In [1]: import numpy as np

In [2]: import numpy.linalg as la

In [3]: np.set_printoptions(precision=4, suppress=True, linewidth=160, sign=" ")

In [4]: def rd(a):
   ...:     return np.round(a, 4) + 0
   ...: 

In [5]: F = np.loadtxt("layer5.csv", delimiter=",")

In [6]: F
Out[6]: 
array([[  6.,   0.,   2.,  12.,  -1.,  -8.,   2., -11.,   1.],
       [  0.,  -8.,  10., -13.,  -3.,  -8.,  11.,  -2.,   2.],
       [  2.,  10.,   0.,   6.,  -5.,  -1.,  -2., -11.,  -1.],
       [ 12., -13.,   6.,  -6.,   0.,   7.,   5.,   1.,  -3.],
       [ -1.,  -3.,  -5.,   0.,   2.,  -2.,  -6.,  -3., -12.],
       [ -8.,  -8.,  -1.,   7.,  -2.,  10.,   2.,  -6., -18.],
       [  2.,  11.,  -2.,   5.,  -6.,   2.,   0.,   3.,   0.],
       [-11.,  -2., -11.,   1.,  -3.,  -6.,   3.,  -6.,   3.],
       [  1.,   2.,  -1.,  -3., -12., -18.,   0.,   3.,   6.]])

In [7]: # symmetric, so the eigenvalues are real

In [8]: rng = np.random.default_rng(82919)

In [9]: lab = rng.permutation(9)

In [10]: out = F[:, lab] * rng.choice([-1, 1], 9)

In [11]: out
Out[11]: 
array([[  2.,  -6.,   1., -11.,   2.,   0.,  -8., -12.,   1.],
       [ 11.,  -0.,   3.,  -2.,  10.,  -8.,  -8.,  13.,   2.],
       [ -2.,  -2.,   5., -11.,   0.,  10.,  -1.,  -6.,  -1.],
       [  5., -12.,  -0.,   1.,   6., -13.,   7.,   6.,  -3.],
       [ -6.,   1.,  -2.,  -3.,  -5.,  -3.,  -2.,  -0., -12.],
       [  2.,   8.,   2.,  -6.,  -1.,  -8.,  10.,  -7., -18.],
       [  0.,  -2.,   6.,   3.,  -2.,  11.,   2.,  -5.,   0.],
       [  3.,  11.,   3.,  -6., -11.,  -2.,  -6.,  -1.,   3.],
       [  0.,  -1.,  12.,   3.,  -1.,   2., -18.,   3.,   6.]])

In [12]: left, _, Vt = la.svd(F.T @ out)

In [13]: rd(left @ Vt)
Out[13]: 
array([[ 0., -1.,  0.,  0.,  0.,  0.,  0.,  0.,  0.],
       [ 0.,  0.,  0.,  0.,  0.,  1.,  0.,  0.,  0.],
       [ 0.,  0.,  0.,  0.,  1.,  0.,  0.,  0.,  0.],
       [ 0.,  0.,  0.,  0.,  0.,  0.,  0., -1.,  0.],
       [ 0.,  0., -1.,  0.,  0.,  0.,  0.,  0.,  0.],
       [ 0.,  0.,  0.,  0.,  0.,  0.,  1.,  0.,  0.],
       [ 1.,  0.,  0.,  0.,  0.,  0.,  0.,  0.,  0.],
       [ 0.,  0.,  0.,  1.,  0.,  0.,  0.,  0.,  0.],
       [ 0.,  0.,  0.,  0.,  0.,  0.,  0.,  0.,  1.]])

In [14]: print(rd(la.lstsq(F, out)[0]))
[[ 0. -1.  0.  0.  0.  0.  0.  0.  0.]
 [ 0.  0.  0.  0.  0.  1.  0.  0.  0.]
 [ 0.  0.  0.  0.  1.  0.  0.  0.  0.]
 [ 0.  0.  0.  0.  0.  0.  0. -1.  0.]
 [ 0.  0. -1.  0.  0.  0.  0.  0.  0.]
 [ 0.  0.  0.  0.  0.  0.  1.  0.  0.]
 [ 1.  0.  0.  0.  0.  0.  0.  0.  0.]
 [ 0.  0.  0.  1.  0.  0.  0.  0.  0.]
 [ 0.  0.  0.  0.  0.  0.  0.  0.  1.]]

In [15]: print(out @ out)
[[-167.    3.  -87.   13.   15.  133.  -12. -119.  -32.]
 [ -31.   55.    5. -234. -161.  -20. -335.  -73.   89.]
 [ -89.  151.    1.  -70.  -31.  128.  102. -160. -182.]
 [-161.  -85.  -45.    6. -198.  228.  -47. -169.  140.]
 [  12.   63. -165.   74.   24.    4.  213.   74.   49.]
 [  27.  -88. -155.    3.  136.  189.  184.   -9.   61.]
 [   0.  -21.   47.  -83.   48.  -13.  179. -126. -208.]
 [ 150.   19.   66.  -52.  157.   11. -215.  107.  223.]
 [  -1.   18.   36. -190.    8. -116. -123.   24.   -2.]]

In [16]: rd(np.sort(np.abs(la.eigvals(out))))
Out[16]: array([ 11.3867,  11.3867,  13.3082,  13.3082,  14.3981,  14.3981,  15.2388,  15.2388,  21.1767])

In [17]: out = F + rng.integers(-2, 3, (9, 8)) @ rng.integers(-2, 3, (8, 9))

In [18]: out
Out[18]: 
array([[  9.,   5.,   5.,   4., -11.,  -4.,   1.,  -6.,   3.],
       [ -4.,  -9.,  15., -15.,  -7.,   3.,  12.,   5.,   1.],
       [ -1.,   8.,   0.,  -1., -11.,   7.,   2.,  -8.,  -8.],
       [ 18.,  -3.,  17.,  -5., -17.,  13.,  10.,   8.,   0.],
       [  2.,  -7.,  -7.,  -2.,   3.,  -8.,  -5.,  -6., -11.],
       [-10., -12.,  -6.,   0.,  -3.,   4.,   2.,  -7., -19.],
       [ -6.,  15.,   7.,  18.,  -7.,   8.,   5.,   5.,  -2.],
       [-16.,  -4., -14.,   4.,   8.,  -2.,  -4.,  -5.,   4.],
       [ -1.,   7.,   4.,   6., -13., -11.,   0.,   8.,   7.]])

In [19]: rd(la.svd(out - F, compute_uv=False))
Out[19]: array([ 35.6617,  25.6518,  17.9527,  12.0963,   5.053 ,   4.3834,   2.4155,   0.1637,   0.    ])

In [20]: la.matrix_rank(out - F, tol=1e-8)
Out[20]: np.int64(8)

In [21]: np.abs(out - F).sum(axis=1)
Out[21]: array([ 41.,  36.,  40.,  66.,  23.,  27.,  50.,  37.,  35.])

In [22]: rd(la.eigvalsh(F).min())
Out[22]: np.float64(-31.5854)

In [23]: np.all(la.eigvalsh(F) > 0)
Out[23]: np.False_

In [24]: try:
    ...:     la.cholesky(F)
    ...: except la.LinAlgError as e:
    ...:     print("failed:", e)
    ...: 
failed: Matrix is not positive definite

In [25]: evals, vecs = la.eigh(F)

In [26]: x = np.array([3, 1, 1, 5, 4, 1, 2, 0, 1])

In [27]: print(rd(la.eigvalsh(F[1:, 1:])))
[-30.1093 -20.261  -11.9443  -3.0033   5.1121  10.3005  14.91    32.9953]

In [28]: np.abs(F).sum(axis=1).max(), rd(np.abs(evals).max())
Out[28]: (np.float64(62.0), np.float64(33.1788))

In [29]: x @ F @ x
Out[29]: np.float64(84.0)

In [30]: O, _ = la.qr(np.array([[-1.4, -0.5, -0.5, 1.3, 1.6],
    ...:     [0.6, 0.4, -0.5, 0.9, -0.4],
    ...:     [0.7, -0.7, -1.2, -2.4, -0.6],
    ...:     [-1.0, 0.0, -1.3, 1.8, -0.3],
    ...:     [0.1, -0.9, -0.2, 1.7, 0.6]]))

In [31]: evals = np.array([2, 1, 0, 2, 2])

In [32]: A = O @ np.diag(evals) @ O.T

In [33]: print(rd(A))
[[ 1.9187  0.0901 -0.1524  0.0406 -0.2052]
 [ 0.0901  1.4487 -0.362  -0.6735  0.3681]
 [-0.1524 -0.362   1.0899 -0.6629 -0.2194]
 [ 0.0406 -0.6735 -0.6629  1.1048  0.2984]
 [-0.2052  0.3681 -0.2194  0.2984  1.4378]]

In [34]: # looks like rank 4

In [35]: proj = np.triu(np.array([[-3, 2, 2, -3, 1],
    ...:     [0, 3, 0, -1, -3],
    ...:     [-1, 2, 2, -1, -3],
    ...:     [-1, 1, 0, 1, 2],
    ...:     [-3, 2, -1, -2, 1]]), 1) + np.eye(5)

In [36]: out = proj @ A @ la.inv(proj)

In [37]: rd(np.poly(out))
Out[37]: array([  1.,  -7.,  18., -20.,   8.,   0.])

In [38]: rd(np.trace(out)), rd(np.trace(A))
Out[38]: (np.float64(7.0), np.float64(7.0))

In [39]: np.allclose(A[:-1].T @ la.lstsq(A[:-1].T, A[-1])[0], A[-1])
Out[39]: True

In [40]: print(np.abs(np.diag(la.qr(A)[1])) > 1e-9)
[ True  True  True  True False]

In [41]: rd(np.trace(la.pinv(A) @ A))
Out[41]: np.float64(4.0)

In [42]: rd(A @ la.pinv(A) @ A)
Out[42]: 
array([[ 1.9187,  0.0901, -0.1524,  0.0406, -0.2052],
       [ 0.0901,  1.4487, -0.362 , -0.6735,  0.3681],
       [-0.1524, -0.362 ,  1.0899, -0.6629, -0.2194],
       [ 0.0406, -0.6735, -0.6629,  1.1048,  0.2984],
       [-0.2052,  0.3681, -0.2194,  0.2984,  1.4378]])

In [43]: evals, vecs = la.eigh(A)

In [44]: x = np.array([1, 1, 1, 0, 2])

In [45]: rd(la.eigvalsh(A[1:, 1:]))
Out[45]: array([ 0.0004,  1.0809,  2.    ,  2.    ])

In [46]: rd(np.abs(A).sum(axis=1).max()), rd(np.abs(evals).max())
Out[46]: (np.float64(2.9424), np.float64(2.0))

In [47]: rd(x @ A @ x)
Out[47]: np.float64(9.1338)

In [48]: rd(x @ A @ x / (x @ x)), rd(evals[0]), rd(evals[-1])
Out[48]: (np.float64(1.3048), np.float64(0.0), np.float64(2.0))

In [49]: rd(vecs * np.abs(evals) @ vecs.T)
Out[49]: 
array([[ 1.9187,  0.0901, -0.1524,  0.0406, -0.2052],
       [ 0.0901,  1.4487, -0.362 , -0.6735,  0.3681],
       [-0.1524, -0.362 ,  1.0899, -0.6629, -0.2194],
       [ 0.0406, -0.6735, -0.6629,  1.1048,  0.2984],
       [-0.2052,  0.3681, -0.2194,  0.2984,  1.4378]])

In [50]: rd(vecs * np.maximum(evals, 0) @ vecs.T)
Out[50]: 
array([[ 1.9187,  0.0901, -0.1524,  0.0406, -0.2052],
       [ 0.0901,  1.4487, -0.362 , -0.6735,  0.3681],
       [-0.1524, -0.362 ,  1.0899, -0.6629, -0.2194],
       [ 0.0406, -0.6735, -0.6629,  1.1048,  0.2984],
       [-0.2052,  0.3681, -0.2194,  0.2984,  1.4378]])

In [51]: E = np.array([[-2, -2, -1, 1, 2, 1],
    ...:     [-1, -1, 1, 1, -1, -2],
    ...:     [-1, -1, 1, -2, 1, -2],
    ...:     [2, -2, 1, 1, -1, -1],
    ...:     [1, 1, 1, 0, 2, 2],
    ...:     [1, 1, -1, 1, 1, -1],
    ...:     [2, -1, -1, -2, -2, 0],
    ...:     [1, -2, 2, 1, -1, 2],
    ...:     [2, -1, -2, 0, 0, 0],
    ...:     [-2, 0, -1, 1, 2, 0]])

In [52]: proj = E @ la.solve(E.T @ E, E.T)

In [53]: print(rd(np.diag(proj)))
[ 0.7168  0.4682  0.9188  0.6052  0.7007  0.5059  0.5893  0.6476  0.5365  0.3108]

In [54]: rd(la.eigvalsh(proj))
Out[54]: array([ 0.,  0.,  0.,  0.,  1.,  1.,  1.,  1.,  1.,  1.])

In [55]: np.trace(proj)
Out[55]: np.float64(6.0)

In [56]: rd(proj @ E[:, 4])
Out[56]: array([ 2., -1.,  1., -1.,  2.,  1., -2., -1.,  0.,  2.])

In [57]: print(np.allclose(proj @ proj, proj))
True

In [58]: J = np.load("sample18.npy")

In [59]: J
Out[59]: 
array([[ 0.,  0., -2.,  1.,  0., -3.],
       [ 0.,  0., -2.,  3.,  1.,  1.],
       [-2., -2.,  0.,  0.,  0.,  0.],
       [ 1.,  3.,  0.,  0.,  0.,  0.],
       [ 0.,  1.,  0.,  0.,  0.,  0.],
       [-3.,  1.,  0.,  0.,  0.,  0.]])

In [60]: la.matrix_rank(J)
Out[60]: np.int64(4)

In [61]: J.sum(axis=0)
Out[61]: array([-4.,  3., -4.,  4.,  1., -2.])

In [62]: J[:, 6]
---------------------------------------------------------------------------
IndexError                                Traceback (most recent call last)
Cell In[62], line 1
----> 1 J[:, 6]

IndexError: index 6 is out of bounds for axis 1 with size 6

In [63]: rd(la.svd(J, compute_uv=False))
Out[63]: array([ 4.3048,  4.3048,  3.2356,  3.2356,  0.    ,  0.    ])

In [64]: np.count_nonzero(J)
Out[64]: np.int64(14)

In [65]: np.abs(J).max()
Out[65]: np.float64(3.0)

In [66]: J.shape
Out[66]: (6, 6)

In [67]: print([round(float(la.det(J[:i, :i])), 2) + 0 for i in range(1, 7)])
[0.0, 0.0, 0.0, 16.0, 0.0, 0.0]

In [68]: rank = la.matrix_rank(J)

In [69]: rank
Out[69]: np.int64(4)

In [70]: N = la.svd(J)[2][rank:].T

In [71]: N.shape
Out[71]: (6, 2)

In [72]: rd(J @ N)
Out[72]: 
array([[ 0.,  0.],
       [ 0.,  0.],
       [ 0.,  0.],
       [ 0.,  0.],
       [ 0.,  0.],
       [ 0.,  0.]])

In [73]: [int(la.matrix_rank(np.delete(J, i, axis=0))) for i in range(6)]
Out[73]: [3, 3, 4, 4, 4, 4]

In [74]: [int(la.matrix_rank(J[:i])) for i in range(1, len(J) + 1)]
Out[74]: [1, 2, 3, 4, 4, 4]

In [75]: evals, vecs = la.eigh(J)

In [76]: x = np.array([2, 0, 1, 3, 1, 1])

In [77]: x @ J @ x
Out[77]: np.float64(-8.0)

In [78]: print(x @ J @ x / (x @ x), rd(evals[0]), rd(evals[-1]))
-0.5 -4.3048 4.3048

In [79]: np.abs(J).sum(axis=1).max(), rd(np.abs(evals).max())
Out[79]: (np.float64(7.0), np.float64(4.3048))

In [80]: (np.sign(vecs[:, -1].round(6)) == np.sign(vecs[0, -1].round(6))).astype(int)
Out[80]: array([ 1,  1,  0,  1,  1,  0])

In [81]: print(rd(np.abs(la.eigvals(J)).max()))
4.3048

In [82]: J @ J
Out[82]: 
array([[14.,  4.,  0.,  0.,  0.,  0.],
       [ 4., 15.,  0.,  0.,  0.,  0.],
       [ 0.,  0.,  8., -8., -2.,  4.],
       [ 0.,  0., -8., 10.,  3.,  0.],
       [ 0.,  0., -2.,  3.,  1.,  1.],
       [ 0.,  0.,  4.,  0.,  1., 10.]])

In [83]: (J + J.T) / 2
Out[83]: 
array([[ 0.,  0., -2.,  1.,  0., -3.],
       [ 0.,  0., -2.,  3.,  1.,  1.],
       [-2., -2.,  0.,  0.,  0.,  0.],
       [ 1.,  3.,  0.,  0.,  0.,  0.],
       [ 0.,  1.,  0.,  0.,  0.,  0.],
       [-3.,  1.,  0.,  0.,  0.,  0.]])

In [84]: m1 = np.loadtxt("x.csv", delimiter=",")

In [85]: m1
Out[85]: 
array([[-2., -3.,  0., -1., -3., -3.,  2.,  4.,  7.,  3.,  9.],
       [ 2., -2.,  3.,  3., -3., -3.,  8.,  9.,  1.,  7.,  5.],
       [-1.,  3., -1.,  0., -3.,  2.,  6.,  3.,  2.,  4.,  6.],
       [-1., -1., -3.,  2.,  2., -2.,  7.,  3.,  3.,  5.,  9.],
       [ 1., -1.,  0.,  0.,  1.,  1.,  0.,  4.,  4.,  9.,  4.],
       [-1.,  3., -3., -1.,  2.,  0.,  9.,  0.,  7.,  4.,  4.],
       [ 0.,  0.,  0.,  0.,  0.,  0.,  7.,  1.,  3., -2., -4.],
       [ 0.,  0.,  0.,  0.,  0.,  0., -1., -3.,  7., -9., -9.],
       [ 0.,  0.,  0.,  0.,  0.,  0.,  3., -3., -5.,  9., -9.],
       [ 0.,  0.,  0.,  0.,  0.,  0.,  9., -6., -2., -7.,  4.],
       [ 0.,  0.,  0.,  0.,  0.,  0., -9., -4.,  3.,  4.,  2.]])

In [86]: f = np.array([0, 3, 2, 1, 3, 0, 2, 0, 1, 2, 3])

In [87]: out = m1 + np.outer(f, np.eye(11)[3])

In [88]: rd(la.det(out) / la.det(m1)), rd(1 + la.solve(m1, f)[3])
Out[88]: (np.float64(4.5031), np.float64(4.5031))

In [89]: la.matrix_rank(out - m1)
Out[89]: np.int64(1)

In [90]: la.matrix_rank(la.inv(out) - la.inv(m1), tol=1e-8)
Out[90]: np.int64(1)

In [91]: out = m1 + rng.integers(-2, 3, (11, 10)) @ rng.integers(-2, 3, (10, 11))

In [92]: out
Out[92]: 
array([[ -1.,  -9.,   2.,   1.,  -8.,  -7.,   0.,  13.,  -2.,  -1.,  16.],
       [ 21.,   4.,   4.,   0.,  12.,  -8.,   7.,   0.,   2.,  -4.,  13.],
       [ -3.,  -2.,  -1.,   2.,  -9.,   4.,  19.,  18.,   2.,  -4.,  11.],
       [ -2.,  -2.,  -5.,  -6.,  -5.,   3.,   7.,   0.,   6.,  11.,   4.],
       [ -5.,  -6.,  -1.,  -5.,  -4.,   5.,   5.,   6.,   6.,   8.,  -8.],
       [ -5.,  -6.,  -4.,  -1.,  -6.,  12.,  15.,   5.,   8.,  -1.,  -4.],
       [  2.,   0.,  -2.,  -7.,   1.,   5.,   7.,  -6.,  10.,  -9., -10.],
       [ -8.,  -4.,  -1.,  -2.,  -4.,   5.,  -3.,   2.,   4., -13., -12.],
       [-14.,  -1.,   1.,   0.,  -9.,   9.,  11.,   6.,  -2.,   9., -15.],
       [  6., -10., -10.,  -1.,  -9.,  -7.,   4.,  -5.,  -7.,  -9.,   6.],
       [-12.,   5.,  10.,   5.,   5.,   3.,   0.,   3.,   6.,   5.,  -2.]])

In [93]: out - m1
Out[93]: 
array([[  1.,  -6.,   2.,   2.,  -5.,  -4.,  -2.,   9.,  -9.,  -4.,   7.],
       [ 19.,   6.,   1.,  -3.,  15.,  -5.,  -1.,  -9.,   1., -11.,   8.],
       [ -2.,  -5.,   0.,   2.,  -6.,   2.,  13.,  15.,   0.,  -8.,   5.],
       [ -1.,  -1.,  -2.,  -8.,  -7.,   5.,   0.,  -3.,   3.,   6.,  -5.],
       [ -6.,  -5.,  -1.,  -5.,  -5.,   4.,   5.,   2.,   2.,  -1., -12.],
       [ -4.,  -9.,  -1.,   0.,  -8.,  12.,   6.,   5.,   1.,  -5.,  -8.],
       [  2.,   0.,  -2.,  -7.,   1.,   5.,   0.,  -7.,   7.,  -7.,  -6.],
       [ -8.,  -4.,  -1.,  -2.,  -4.,   5.,  -2.,   5.,  -3.,  -4.,  -3.],
       [-14.,  -1.,   1.,   0.,  -9.,   9.,   8.,   9.,   3.,   0.,  -6.],
       [  6., -10., -10.,  -1.,  -9.,  -7.,  -5.,   1.,  -5.,  -2.,   2.],
       [-12.,   5.,  10.,   5.,   5.,   3.,   9.,   7.,   3.,   1.,  -4.]])

In [94]: print(np.abs(out - m1).sum(axis=1))
[ 51.  79.  58.  41.  48.  59.  44.  41.  60.  58.  64.]

In [95]: rd(la.svd(out - m1, compute_uv=False))
Out[95]: array([ 47.1216,  30.1307,  27.7482,  22.64  ,  10.9623,   8.0996,   7.1394,   6.4345,   2.7737,   1.5242,   0.    ])
